% ipython --no-banner

In [1]: import numpy as np

In [2]: import numpy.linalg as la

In [3]: np.set_printoptions(precision=4, suppress=True, linewidth=140)

In [4]: def rd(a):
   ...:     return np.round(a, 4) + 0
   ...: 

In [5]: mat = np.load("m.npy")

In [6]: mat
Out[6]: 
array([[ 0,  2, -3],
       [ 4, -4,  5],
       [ 8, -6,  7]])

In [7]: # rank 2

In [8]: hat = np.triu(np.array([[0, 0, 0], [3, 2, 0], [3, 1, 0]]), 1) + np.eye(3)

In [9]: A2 = hat @ mat @ la.inv(hat)

In [10]: A2
Out[10]: 
array([[ 0.,  2., -3.],
       [ 4., -4.,  5.],
       [ 8., -6.,  7.]])

In [11]: hat @ mat - mat @ hat
Out[11]: 
array([[0., 0., 0.],
       [0., 0., 0.],
       [0., 0., 0.]])

In [12]: left, sig, vt = la.svd(A2)

In [13]: vecs = vt[:(sig > 1e-8).sum()]

In [14]: rng = np.random.default_rng(898)

In [15]: vec = A2[0] + -3 * A2[1] + rng.integers(2) * np.eye(3)[2]

In [16]: vec
Out[16]: array([-12.,  14., -18.])

In [17]: la.matrix_rank(np.vstack([A2, vec]))
Out[17]: np.int64(2)

In [18]: rd(la.norm(vec - vecs.T @ vecs @ vec))
Out[18]: np.float64(0.0)

In [19]: M = np.loadtxt("x.csv", delimiter=",")

In [20]: M
Out[20]: 
array([[  5.8779,  13.8545,  21.8543],
       [  4.1407,  11.7613,  19.709 ],
       [  4.0342,  11.6313,  19.5725],
       [ -1.913 ,   3.6446,   9.863 ],
       [ -2.2986,   0.1819,   2.0123],
       [ -0.2198,   0.0556,   0.0834],
       [  0.1504,  -0.062 ,  -0.0448],
       [  0.5461,  -0.6265,  -0.0605],
       [ -0.0141,  -2.4998,   0.2971],
       [ -1.1711,  -4.4309,   0.6362],
       [ -8.0906, -13.3557,   1.6009],
       [-16.8346, -23.4524,   2.0286],
       [-18.3559, -25.1615,   2.0577]])

In [21]: vec = np.array([3, 3, 0])

In [22]: target = M @ vec

In [23]: la.solve(M, target)
LinAlgError: Last 2 dimensions of the array must be square


In [24]: rd(la.lstsq(M, target)[0])
Out[24]: array([3., 3., 0.])

In [25]: rd(la.solve(M.T @ M, M.T @ target))
Out[25]: array([3., 3., 0.])

In [26]: rd(la.pinv(M) @ M)
Out[26]: 
array([[1., 0., 0.],
       [0., 1., 0.],
       [0., 0., 1.]])

In [27]: target = target + 0.05 * rng.normal(size=13)

In [28]: rd(target)
Out[28]: 
array([  59.1945,   47.6718,   46.941 ,    5.1668,   -6.3369,   -0.515 ,    0.2013,   -0.1953,   -7.5598,  -16.8384,  -64.4402, -120.8833,
       -130.5752])

In [29]: coef, *_ = la.lstsq(M, target)

In [30]: rd(la.norm(target - M @ coef))
Out[30]: np.float64(0.1226)

In [31]: [round(float(la.norm(la.solve(M.T @ M + lam * np.eye(3), M.T @ target))), 2) for lam in (0, 1, 10, 100)]
Out[31]: [4.24, 4.23, 4.18, 4.0]

In [32]: coef.round()
Out[32]: array([ 3.,  3., -0.])

In [33]: rd(coef)
Out[33]: array([ 2.9929,  3.0066, -0.004 ])

In [34]: left, sig, vt = la.svd(M, full_matrices=False)

In [35]: rd(sig)
Out[35]: array([53.6416, 33.191 ,  3.731 ])

In [36]: rd(np.cumsum(sig ** 2) / np.sum(sig ** 2))
Out[36]: array([0.7206, 0.9965, 1.    ])

In [37]: np.allclose(left * sig @ vt, M)
Out[37]: True

In [38]: rd(sig / sig[0])
Out[38]: array([1.    , 0.6188, 0.0696])

In [39]: rd(vt @ vt.T)
Out[39]: 
array([[1., 0., 0.],
       [0., 1., 0.],
       [0., 0., 1.]])

In [40]: left.shape, sig.shape, vt.shape
Out[40]: ((13, 3), (3,), (3, 3))

In [41]: rd(np.sqrt((sig ** 2).sum())), rd(la.norm(M))
Out[41]: (np.float64(63.1901), np.float64(63.1901))

In [42]: rd(left.T @ M @ vt.T)
Out[42]: 
array([[53.6416,  0.    ,  0.    ],
       [ 0.    , 33.191 ,  0.    ],
       [ 0.    ,  0.    ,  3.731 ]])

In [43]: rd(np.trace(la.pinv(mat) @ mat))
Out[43]: np.float64(2.0)

In [44]: np.unique(mat.round(6), axis=0).shape
Out[44]: (3, 3)

In [45]: rd(mat @ la.pinv(mat) @ mat)
Out[45]: 
array([[ 0.,  2., -3.],
       [ 4., -4.,  5.],
       [ 8., -6.,  7.]])

In [46]: J = np.loadtxt("data.csv", delimiter=",")

In [47]: rd(J)
Out[47]: 
array([[ 0.6387, -0.8145, -2.4991, -0.5166],
       [ 1.2051,  0.4684, -0.6886,  2.1122],
       [-1.8291,  1.9862, -0.8047,  0.2562]])

In [48]: C2 = J.T @ J

In [49]: rd(la.svd(J, compute_uv=False) ** 2)
Out[49]: array([9.    , 7.29  , 5.9049])

In [50]: (J @ J.T).shape
Out[50]: (3, 3)

In [51]: np.allclose(C2, C2.T)
Out[51]: True

In [52]: rd(la.eigvalsh(C2)[::-1])
Out[52]: array([9.    , 7.29  , 5.9049, 0.    ])

In [53]: rd(la.norm(J, 1)), rd(la.norm(J, np.inf))
Out[53]: (np.float64(3.9925), np.float64(4.8761))

In [54]: rd(la.norm(J[2] - J[1]))
Out[54]: np.float64(3.8689)

In [55]: rd(la.norm(J) ** 2 / la.norm(J, 2) ** 2)
Out[55]: np.float64(2.4661)

In [56]: rd(la.norm(J, axis=1))
Out[56]: array([2.7539, 2.5705, 2.8291])

In [57]: rd(la.norm(J, 2))
Out[57]: np.float64(3.0)

In [58]: A2 = J + rng.integers(-2, 3, (3, 1)) @ rng.integers(-2, 3, (1, 4))

In [59]: rd(A2)
Out[59]: 
array([[ 4.6387, -4.8145, -6.4991, -4.5166],
       [ 1.2051,  0.4684, -0.6886,  2.1122],
       [ 0.1709, -0.0138, -2.8047, -1.7438]])

In [60]: rd(A2 - J)
Out[60]: 
array([[ 4., -4., -4., -4.],
       [ 0.,  0.,  0.,  0.],
       [ 2., -2., -2., -2.]])

In [61]: E = np.load("sample15.npy")

In [62]: E
Out[62]: 
array([[12,  6, -4, -2],
       [ 9, 12, -3, -4],
       [-8, -4,  4,  2],
       [-6, -8,  3,  4]])

In [63]: f = np.array([0, -2, 1, -2])

In [64]: A2 = E + np.outer(f, np.eye(4)[1])

In [65]: la.matrix_rank(A2 - E)
Out[65]: np.int64(1)

In [66]: la.matrix_rank(la.inv(A2) - la.inv(E), tol=1e-8)
Out[66]: np.int64(1)

In [67]: feats = np.array([[0.2, -0.1, 0.2],
    ...:     [-1.1, -1.5, -0.4],
    ...:     [0.6, 0.7, 0.9],
    ...:     [1.6, -0.6, -0.5]])

In [68]: f = np.array([1, 2])

In [69]: np.convolve(feats[3], f)
Out[69]: array([ 1.6,  2.6, -1.7, -1. ])

In [70]: np.polyval(f, feats[3])
Out[70]: array([3.6, 1.4, 1.5])

In [71]: rd(np.cross(feats[3, :3], feats[2, :3]))
Out[71]: array([-0.19, -1.74,  1.48])

In [72]: left, sig, vt = la.svd(feats, full_matrices=False)

In [73]: np.abs(left[:, 0]).round(6).argmax()
Out[73]: np.int64(1)

In [74]: A2 = np.c_[feats[:, :2] @ np.array([[-2, -1], [1, -1]]), np.array([3, 2, 2, 0])]

In [75]: rd(A2)
Out[75]: 
array([[-0.5, -0.1,  3. ],
       [ 0.7,  2.6,  2. ],
       [-0.5, -1.3,  2. ],
       [-3.8, -1. ,  0. ]])

In [76]: la.matrix_rank(np.c_[feats, A2])
Out[76]: np.int64(4)

In [77]: la.matrix_rank(A2)
Out[77]: np.int64(3)
